% python3 -q
>>> import numpy as np
>>> import numpy.linalg as la
>>> np.set_printoptions(suppress=True, linewidth=160)
>>> m1 = np.array([[0, 8, 0, 8], [7, 5, 7, 5], [0, 8, 0, 8], [7, 5, 7, 5]])
>>> f = np.array([-2, 0])
>>> print(np.correlate(m1[1], m1[3], "full"))
[ 35  74 105 148 105  74  35]
>>> print(np.polyval(f, m1[1]))
[-14 -10 -14 -10]
>>> print(np.array([np.convolve(row, f, "same") for row in m1]))
[[  0 -16   0 -16]
 [-14 -10 -14 -10]
 [  0 -16   0 -16]
 [-14 -10 -14 -10]]
>>> rng = np.random.default_rng(88432)
>>> F = np.eye(13, dtype=int)[rng.permutation(13)] * np.array([0, 2, 3, -2, 3, 0, 2, -1, 2, 3, 0, 2, 2])
>>> print(F)
[[ 0  2  0  0  0  0  0  0  0  0  0  0  0]
 [ 0  0  0  0  0  0  0  0  0  0  0  0  0]
 [ 0  0  3  0  0  0  0  0  0  0  0  0  0]
 [ 0  0  0  0  0  0  0  0  0  3  0  0  0]
 [ 0  0  0  0  0  0  2  0  0  0  0  0  0]
 [ 0  0  0  0  0  0  0 -1  0  0  0  0  0]
 [ 0  0  0  0  0  0  0  0  2  0  0  0  0]
 [ 0  0  0  0  0  0  0  0  0  0  0  2  0]
 [ 0  0  0 -2  0  0  0  0  0  0  0  0  0]
 [ 0  0  0  0  0  0  0  0  0  0  0  0  0]
 [ 0  0  0  0  0  0  0  0  0  0  0  0  0]
 [ 0  0  0  0  3  0  0  0  0  0  0  0  0]
 [ 0  0  0  0  0  0  0  0  0  0  0  0  2]]
>>> Uu, sv, VT = la.svd(F)
>>> print(np.argmax(sv[:-1] / (sv[1:] + 1e-6)) + 1)
10
>>> other = Uu[:, :10] @ np.diag(sv[:10]) @ VT[:10]
>>> print(la.matrix_rank(F, rtol=0.05))
10
>>> print(round(float(la.norm(F - other) / la.norm(F)), 4))
0.0
>>> print(np.round(la.norm(F), 4))
7.2111
>>> print(la.matrix_rank(F))
10
>>> print(np.round(la.norm(F, 2) / la.norm(F), 4))
0.416
>>> print(la.cond(F) > 100)
True
>>> print(la.lstsq(F[:-1].T, F[-1])[2])
9
>>> print(np.unique(F.round(6), axis=0).shape)
(11, 13)
>>> print(np.abs(np.diag(la.qr(F)[1])) > 1e-9)
[False False  True  True  True False  True False  True  True False False  True]
>>> print(F[:, 6] @ F[:, 7])
0
>>> print(np.round(la.norm(F, axis=0), 4))
[0. 2. 3. 2. 3. 0. 2. 1. 2. 3. 0. 2. 2.]
>>> K = np.loadtxt("dump.csv", delimiter=",")
>>> print(K)
[[213. 111. 230. 219. 156. 148.]
 [111. 133. 126. 185.  46.  48.]
 [230. 126. 269. 239. 192. 153.]
 [219. 185. 239. 334. 151. 156.]
 [156.  46. 192. 151. 186. 141.]
 [148.  48. 153. 156. 141. 152.]]
>>> f = np.array([2, 2, 2])
>>> print(np.convolve(K[3], f))
[ 438.  808. 1286. 1516. 1448. 1282.  614.  312.]
>>> print(np.correlate(K[3], K[2], "full"))
[ 33507.  70353. 124428. 200116. 221711. 270657. 228551. 174957. 137810.  54386.  35880.]
>>> print(np.allclose(K @ K.T, K.T @ K))
True
>>> print(np.round(np.sort(np.abs(la.eigvals(K))), 4))
[   0.0434    4.0642   27.5596   52.5941  168.6149 1034.1237]
>>> print(np.allclose(K, K.T))
True
>>> print((K + K.T) / 2)
[[213. 111. 230. 219. 156. 148.]
 [111. 133. 126. 185.  46.  48.]
 [230. 126. 269. 239. 192. 153.]
 [219. 185. 239. 334. 151. 156.]
 [156.  46. 192. 151. 186. 141.]
 [148.  48. 153. 156. 141. 152.]]
>>> w, evecs = la.eigh(K)
>>> print((w > 1e-8).sum(), (w < -1e-8).sum())
6 0
>>> print(np.round(np.abs(evecs[:, -1]), 4))
[0.4369 0.2645 0.4903 0.5214 0.3519 0.3212]
>>> print(np.round(la.svd(K, compute_uv=False), 4))
[1034.1237  168.6149   52.5941   27.5596    4.0642    0.0434]
